% python3 -q
>>> import numpy as np
>>> import numpy.linalg as la
>>> np.set_printoptions(precision=3, suppress=True, linewidth=120, sign=" ")
>>> M = np.load("data.npy")
>>> M
array([[ 0,  0,  0,  0, -2,  0],
       [ 0,  0,  0,  0,  0,  0],
       [ 0,  0,  1,  0,  0,  0],
       [ 0,  0,  0,  0,  0,  0],
       [ 0,  0,  0,  0,  0,  1],
       [ 0,  0,  0, -1,  0,  0]])
>>> rk = la.matrix_rank(M)
>>> print(rk)
4
>>> null = la.svd(M)[2][rk:].T
>>> [int(la.matrix_rank(M[:, :j + 1])) for j in range(6)]
[0, 0, 1, 2, 3, 4]
>>> [int(la.matrix_rank(M[:i])) for i in range(1, len(M) + 1)]
[1, 1, 2, 2, 3, 4]
>>> print(null.shape)
(6, 2)
>>> print(np.allclose(M @ null, 0))
True
>>> Uu, sigma, Vt = la.svd(M)
>>> V = Vt[:(sigma > 1e-8).sum()]
>>> rng = np.random.default_rng(33173)
>>> x0 = M[3] + 2 * M[4] + rng.integers(2) * np.eye(6)[3]
>>> x0
array([ 0.,  0.,  0.,  0.,  0.,  2.])
>>> la.matrix_rank(np.vstack([M, x0]))
np.int64(4)
>>> np.diag(V.T @ V)
array([ 0.,  0.,  1.,  1.,  1.,  1.])
>>> V.T @ V
array([[ 0.,  0.,  0.,  0.,  0.,  0.],
       [ 0.,  0.,  0.,  0.,  0.,  0.],
       [ 0.,  0.,  1.,  0.,  0.,  0.],
       [ 0.,  0.,  0.,  1.,  0.,  0.],
       [ 0.,  0.,  0.,  0.,  1.,  0.],
       [ 0.,  0.,  0.,  0.,  0.,  1.]])
>>> J = np.load("a.npy")
>>> J
array([[ 0.179,  0.514,  1.337,  5.423,  4.778, -0.503, -3.563],
       [ 0.322, -0.95 , -1.739, -1.496, -1.69 ,  0.928, -1.37 ],
       [-3.577, -1.751,  0.912,  0.999,  1.136, -0.185,  0.977],
       [-2.062,  2.001, -0.082,  2.909,  3.268,  4.425, -5.064],
       [ 2.531, -1.023, -1.837, -0.136,  5.131,  6.077, -2.856],
       [ 0.704, -2.006, -4.367, -2.496,  2.006, -2.709,  0.597],
       [ 2.355,  1.515,  1.295, -0.587,  0.856,  1.476,  2.631],
       [ 0.174, -2.794,  0.949, -0.56 ,  2.243,  0.365,  1.748],
       [-3.937,  2.503,  0.205, -1.223, -1.587,  2.679,  1.217],
       [-1.257, -0.87 , -1.192, -2.439, -0.996, -2.838, -1.107],
       [-1.518, -1.196, -0.874, -0.993, -1.439, -0.104,  5.502],
       [-1.188,  0.331, -2.373, -3.749, -1.086, -3.325,  4.052],
       [-1.909,  3.817,  1.67 , -0.265, -4.526, -0.306,  3.47 ],
       [-0.268, -0.109,  1.736,  1.982, -0.95 , -2.118, -1.306],
       [-0.23 , -1.756, -0.489, -1.386, -2.105,  2.152, -1.309],
       [-0.136,  2.376, -2.489,  2.751,  1.642,  3.099, -2.123],
       [-0.642, -1.638,  2.595,  1.608,  1.235,  3.807, -1.762]])
>>> A2 = J / np.sqrt((J ** 2).mean(axis=1, keepdims=True))
>>> la.matrix_rank(A2) == la.matrix_rank(J)
np.True_
>>> gram = np.cov(J, rowvar=False)
>>> J.std(axis=0)
array([ 1.684,  1.846,  1.818,  2.257,  2.507,  2.624,  2.788])
>>> gram.shape
(7, 7)
>>> np.round(np.corrcoef(J[:, 5], J[:, 2])[0, 1], 3)
np.float64(0.155)
>>> la.eigvalsh(gram)[::-1]
array([ 17.535,   6.912,   4.745,   3.416,   2.622,   1.931,   0.651])
>>> np.median(J, axis=0)
array([-0.268, -0.87 , -0.082, -0.56 ,  0.856,  0.365, -1.107])
>>> np.argwhere(np.triu(np.abs(np.corrcoef(J.T)) > 0.8, 1))
array([], shape=(0, 2), dtype=int64)
>>> Q, R = la.qr(J)
>>> print(np.trace(Q @ Q.T))
7.0
>>> np.abs(np.diag(R))
array([ 7.393,  7.425,  7.44 ,  7.923,  6.636,  9.715,  7.698])
>>> print(np.allclose(R.T @ R, J.T @ J))
True
>>> np.round(abs(R[0, 0]), 3), round(la.norm(J[:, 0]), 3)
(np.float64(7.393), np.float64(7.393))
>>> F = np.load("run19.npy")
>>> F
array([[ 0,  0,  0,  1],
       [ 0,  0,  1,  0],
       [ 0,  1,  0,  1],
       [ 1,  0,  1,  0]])
>>> print(np.round(np.poly(F), 3) + 0)
[ 1.  0. -3.  0.  1.]
>>> print(np.einsum("ij,ji->", F, F))
6
>>> np.kron(np.eye(2, dtype=int), F)
array([[ 0,  0,  0,  1,  0,  0,  0,  0],
       [ 0,  0,  1,  0,  0,  0,  0,  0],
       [ 0,  1,  0,  1,  0,  0,  0,  0],
       [ 1,  0,  1,  0,  0,  0,  0,  0],
       [ 0,  0,  0,  0,  0,  0,  0,  1],
       [ 0,  0,  0,  0,  0,  0,  1,  0],
       [ 0,  0,  0,  0,  0,  1,  0,  1],
       [ 0,  0,  0,  0,  1,  0,  1,  0]])
